In [1]: import numpy as np

In [2]: np.set_printoptions(precision=2, suppress=True, linewidth=100, sign=" ")

In [3]: def rnd(a):
   ...:     return np.round(a, 2) + 0
   ...: 

In [4]: E = np.array([[-3, -2, -1, 0, 1, 2],
   ...:     [3, 4, 5, 6, 7, 8],
   ...:     [9, 10, 11, 12, 13, 14],
   ...:     [15, 16, 17, 18, 19, 20],
   ...:     [21, 22, 23, 24, 25, 26],
   ...:     [27, 28, 29, 30, 31, 32]])

In [5]: rng = np.random.default_rng(85)

In [6]: z = rng.permutation(6)

In [7]: z
Out[7]: array([ 3,  4,  0,  2,  1,  5])

In [8]: Y = E[z][:, z]

In [9]: Y
Out[9]: 
array([[18, 19, 15, 17, 16, 20],
       [24, 25, 21, 23, 22, 26],
       [ 0,  1, -3, -1, -2,  2],
       [12, 13,  9, 11, 10, 14],
       [ 6,  7,  3,  5,  4,  8],
       [30, 31, 27, 29, 28, 32]])

In [10]: [round(float(x), 2) for x in np.linalg.svd(Y, compute_uv=False)[:3]]
Out[10]: [106.86, 5.9, 0.0]

In [11]: np.linalg.matrix_rank(Y, rtol=0.1)
Out[11]: np.int64(1)

In [12]: rnd(np.linalg.norm(Y, 2) / np.linalg.norm(Y))
Out[12]: np.float64(1.0)

In [13]: rank = np.linalg.matrix_rank(E)

In [14]: rank
Out[14]: np.int64(2)

In [15]: ns = np.linalg.svd(E)[2][rank:].T

In [16]: np.allclose(E @ ns, 0)
Out[16]: True

In [17]: rnd(E @ ns)
Out[17]: 
array([[ 0.,  0.,  0.,  0.],
       [ 0.,  0.,  0.,  0.],
       [ 0.,  0.,  0.,  0.],
       [ 0.,  0.,  0.,  0.],
       [ 0.,  0.,  0.,  0.],
       [ 0.,  0.,  0.,  0.]])

In [18]: [int(np.linalg.matrix_rank(E[:i])) for i in range(1, len(E) + 1)]
Out[18]: [1, 2, 2, 2, 2, 2]

In [19]: [int(np.linalg.matrix_rank(np.delete(E, i, axis=0))) for i in range(6)]
Out[19]: [2, 2, 2, 2, 2, 2]

In [20]: np.linalg.matrix_rank(E.T @ E), np.linalg.matrix_rank(E @ E.T)
Out[20]: (np.int64(2), np.int64(2))
